$ ipython --no-banner

In [1]: import numpy as np

In [2]: np.set_printoptions(suppress=True, linewidth=160)

In [3]: rng = np.random.default_rng(719)

In [4]: data = np.triu(rng.random((6, 6)) < 0.4, 1).astype(int)

In [5]: data = data + data.T

In [6]: data
Out[6]: 
array([[0, 0, 0, 1, 0, 1],
       [0, 0, 0, 0, 0, 0],
       [0, 0, 0, 0, 0, 0],
       [1, 0, 0, 0, 1, 1],
       [0, 0, 0, 1, 0, 0],
       [1, 0, 0, 1, 0, 0]])

In [7]: round(float(np.linalg.eigvalsh(data).min()), 4)
Out[7]: -1.4812

In [8]: [round(float(np.linalg.det(data[:i, :i])), 2) + 0 for i in range(1, 7)]
Out[8]: [0.0, 0.0, 0.0, 0.0, 0.0, 0.0]

In [9]: np.all(np.linalg.eigvalsh(data) > 0)
Out[9]: np.False_

In [10]: w, evecs = np.linalg.eigh(data)

In [11]: x0 = np.array([5, -7, -1, -1, 3, 4])

In [12]: x0 @ data @ x0
Out[12]: np.int64(16)

In [13]: print((np.sign(evecs[:, -1].round(6)) == np.sign(evecs[0, -1].round(6))).astype(int))
[1 0 0 1 1 1]

In [14]: print(np.round(np.linalg.eigvalsh(data[1:, 1:]), 4))
[-1.4142  0.      0.      0.      1.4142]

In [15]: np.abs(data).sum(axis=1).max(), np.round(np.abs(w).max(), 4)
Out[15]: (np.int64(3), np.float64(2.1701))

In [16]: np.round(evecs * np.maximum(w, 0) @ evecs.T, 4) + 0
Out[16]: 
array([[0.6351, 0.    , 0.    , 0.6648, 0.2263, 0.6351],
       [0.    , 0.    , 0.    , 0.    , 0.    , 0.    ],
       [0.    , 0.    , 0.    , 0.    , 0.    , 0.    ],
       [0.6648, 0.    , 0.    , 0.8318, 0.4384, 0.6648],
       [0.2263, 0.    , 0.    , 0.4384, 0.3791, 0.2263],
       [0.6351, 0.    , 0.    , 0.6648, 0.2263, 0.6351]])

In [17]: left, sv, Vh = np.linalg.svd(data)

In [18]: sv.round(4) + 0
Out[18]: array([2.1701, 1.4812, 1.    , 0.3111, 0.    , 0.    ])

In [19]: np.argmax(sv[:-1] / (sv[1:] + 1e-6)) + 1
Out[19]: np.int64(4)

In [20]: M2 = left[:, :4] @ np.diag(sv[:4]) @ Vh[:4]

In [21]: np.linalg.matrix_rank(data, rtol=0.05)
Out[21]: np.int64(4)

In [22]: np.round(np.linalg.norm(data - M2, 2), 4), round(float(sv[4]), 4)
Out[22]: (np.float64(0.0), 0.0)

In [23]: print(np.linalg.matrix_rank(M2))
4

In [24]: np.trace(data @ data @ data) // 6
Out[24]: np.int64(1)

In [25]: data @ data
Out[25]: 
array([[2, 0, 0, 1, 1, 1],
       [0, 0, 0, 0, 0, 0],
       [0, 0, 0, 0, 0, 0],
       [1, 0, 0, 3, 0, 1],
       [1, 0, 0, 0, 1, 1],
       [1, 0, 0, 1, 1, 2]])

In [26]: L = np.diag(data.sum(axis=1)) - data

In [27]: round(np.linalg.det(L[1:, 1:]))
Out[27]: 0

In [28]: np.round(np.linalg.eigvalsh(L), 4) + 0
Out[28]: array([0., 0., 0., 1., 3., 4.])

In [29]: np.linalg.matrix_rank(L)
Out[29]: np.int64(3)

In [30]: L @ np.ones(6)
Out[30]: array([0., 0., 0., 0., 0., 0.])

In [31]: lab = rng.permutation(6)

In [32]: lab
Out[32]: array([5, 3, 4, 2, 1, 0])

In [33]: M2 = data[lab][:, lab]

In [34]: print(np.trace(M2))
0

In [35]: round(np.linalg.det(M2), 4), round(np.linalg.det(data[lab]), 4)
Out[35]: (np.float64(0.0), np.float64(0.0))

In [36]: M2
Out[36]: 
array([[0, 1, 0, 0, 0, 1],
       [1, 0, 1, 0, 0, 1],
       [0, 1, 0, 0, 0, 0],
       [0, 0, 0, 0, 0, 0],
       [0, 0, 0, 0, 0, 0],
       [1, 1, 0, 0, 0, 0]])
